$ ipython --no-banner

In [1]: import numpy as np

In [2]: import numpy.linalg as la

In [3]: np.set_printoptions(precision=2, suppress=True, linewidth=120, legacy="1.25")

In [4]: M = np.loadtxt("layer15.csv", delimiter=",")

In [5]: print(M)
[[-0.06  0.04  0.61 -0.5  -0.3   0.03 -0.01 -0.88]
 [ 0.04  0.06 -0.71 -0.03  0.61 -0.52 -0.02 -1.29]
 [ 0.02  0.06 -1.93  0.29  0.78 -0.68  0.    2.11]
 [ 0.1   0.25  0.22 -0.32  1.21  0.2   0.02  0.37]
 [ 0.04 -0.1   2.48  0.01 -0.48 -0.03 -0.01  0.32]
 [ 0.07 -0.05 -0.31 -0.12  0.07 -0.18 -0.01  2.83]
 [-0.02  0.18  0.22 -0.03 -0.26 -0.33  0.04  6.92]
 [ 0.06 -0.08  1.1   0.21  1.68  0.3   0.03 -1.88]
 [ 0.05 -0.06  1.47 -0.15 -1.2   0.04  0.   -6.85]
 [ 0.02 -0.11  2.65  0.14 -0.72  0.56  0.01 -3.27]
 [ 0.02  0.12 -0.34 -0.01 -0.02 -1.03  0.02  1.15]]

In [6]: A2 = np.c_[M[:, :5] @ np.array([[2, 1, 0, -2, -1],
   ...:     [1, 1, -3, 2, 3],
   ...:     [0, -2, 2, -1, -1],
   ...:     [-2, 1, 2, 0, -2],
   ...:     [-1, 3, 2, 0, 3]]), np.array([1, 1, 0, -2, -2, 3, -1, -1, 0, 3, -3])]

In [7]: print(A2)
[[ 1.22 -2.64 -0.5  -0.41 -0.33  1.  ]
 [-0.41  3.32 -0.44  0.75  2.74  1.  ]
 [-1.26  6.57 -1.9   2.01  3.85  0.  ]
 [-0.12  3.22  1.47  0.08  4.7  -2.  ]
 [ 0.44 -6.45  4.32 -2.76 -4.28 -2.  ]
 [ 0.26  0.73 -0.57  0.07  0.54  3.  ]
 [ 0.46 -1.09 -0.68  0.18 -0.38 -1.  ]
 [-2.06  3.03  6.22 -1.38  3.22 -1.  ]
 [ 1.54 -6.7   0.42 -1.69 -5.    0.  ]
 [ 0.37 -7.41  4.47 -2.91 -5.44  3.  ]
 [ 0.2   0.75 -1.1   0.54  0.64 -3.  ]]

In [8]: print(np.round(la.lstsq(M, A2[:, 0])[0], 2) + 0)
[ 2.  1.  0. -2. -1.  0.  0.  0.]

In [9]: print(la.matrix_rank(np.c_[M, A2]))
9

In [10]: K = np.load("m.npy")

In [11]: print(K)
[[ 0.3  -0.3   0.    3.03  1.  ]
 [ 0.    0.9   0.3  -1.52 -0.5 ]
 [ 0.3   1.4   0.   -0.31 -0.1 ]
 [ 1.5   1.3   1.2   2.74  0.9 ]
 [ 0.6  -0.8   2.3  -0.57 -0.2 ]
 [-0.2  -0.1  -0.5   0.56  0.2 ]
 [ 0.6  -0.3  -0.2  -5.44 -1.8 ]
 [-1.3  -0.2  -0.7  -0.29 -0.1 ]
 [-1.    0.2  -0.6   1.22  0.4 ]
 [-0.1   1.8   0.    3.26  1.1 ]
 [ 0.2  -0.2   0.9  -0.31 -0.1 ]
 [ 0.8   0.   -1.6   2.97  1.  ]
 [ 0.7   0.2   0.8   6.04  2.  ]
 [ 0.4   0.6   0.5  -1.8  -0.6 ]
 [ 0.5  -0.2   0.2  -2.96 -1.  ]
 [ 0.4  -2.3  -1.1   0.92  0.3 ]
 [-0.4   0.8   0.3   0.31  0.1 ]
 [-0.2   0.3   0.8   1.23  0.4 ]]

In [12]: A2 = np.c_[K[:, :1] @ np.array([[4]]), np.array([-2, 1, 0, 1, 1, 2, 2, 2, 1, 0, 0, -1, 1, -2, 0, 1, -1, 0])]

In [13]: print(A2)
[[ 1.2 -2. ]
 [ 0.   1. ]
 [ 1.2  0. ]
 [ 6.   1. ]
 [ 2.4  1. ]
 [-0.8  2. ]
 [ 2.4  2. ]
 [-5.2  2. ]
 [-4.   1. ]
 [-0.4  0. ]
 [ 0.8  0. ]
 [ 3.2 -1. ]
 [ 2.8  1. ]
 [ 1.6 -2. ]
 [ 2.   0. ]
 [ 1.6  1. ]
 [-1.6 -1. ]
 [-0.8  0. ]]

In [14]: print(la.matrix_rank(A2))
2

In [15]: print(la.matrix_rank(np.c_[K, A2]))
6

In [16]: mat = np.loadtxt("w.csv", delimiter=",")

In [17]: print(mat)
[[  0.6   0.5  -0.3   0.8]
 [ -1.    0.9  -0.9  -0.7]
 [  0.6  -0.1  -1.5   0.6]
 [  0.2  -0.5  -1.5  -0.9]
 [  0.6   0.    1.2   2.1]
 [  1.6   0.7  -0.9  -0.5]
 [ -0.4   1.   -1.3   0.1]
 [ -0.6   1.4  -0.3   2. ]
 [  0.9   0.9   0.6   0.7]
 [ -0.6  -1.4  -2.    0. ]
 [  1.1   0.    1.3   1.3]
 [ -0.6  -0.1   0.2  -0.7]
 [ -1.3   0.3  -0.5   2.3]
 [  0.5   1.6  -1.2   1.6]
 [  0.1  -0.6   0.4  -1.7]
 [  1.7  -0.2  -2.1   0.2]
 [ -1.   -0.5  -2.    0. ]
 [ -1.8  -0.4   1.   -1.2]
 [  1.3  -1.    1.1  -1. ]
 [  0.   -0.9  -0.3   0.4]
 [ -0.2   1.    0.   -0.1]
 [  0.3   0.2  -0.5   0.8]
 [-12.  -16.   10.   -1. ]
 [ -0.1  -0.5   0.4   1. ]
 [ -1.2  -0.2  -1.5  -2.1]
 [  1.    0.   -0.9   0.3]
 [  1.6  -0.4  -0.3   0.9]
 [  0.1  -1.1  -0.4  -0.1]]

In [18]: # row 22 dominates

In [19]: Ac = mat - mat.mean(axis=0)

In [20]: U, sig, vt = la.svd(Ac, full_matrices=False)

In [21]: print(np.abs(vt[0]).argmax())
1

In [22]: print(la.matrix_rank(Ac))
4

In [23]: print(sig ** 2 / (sig ** 2).sum())
[0.87 0.06 0.04 0.03]

In [24]: print(sig)
[22.72  6.12  4.86  4.08]
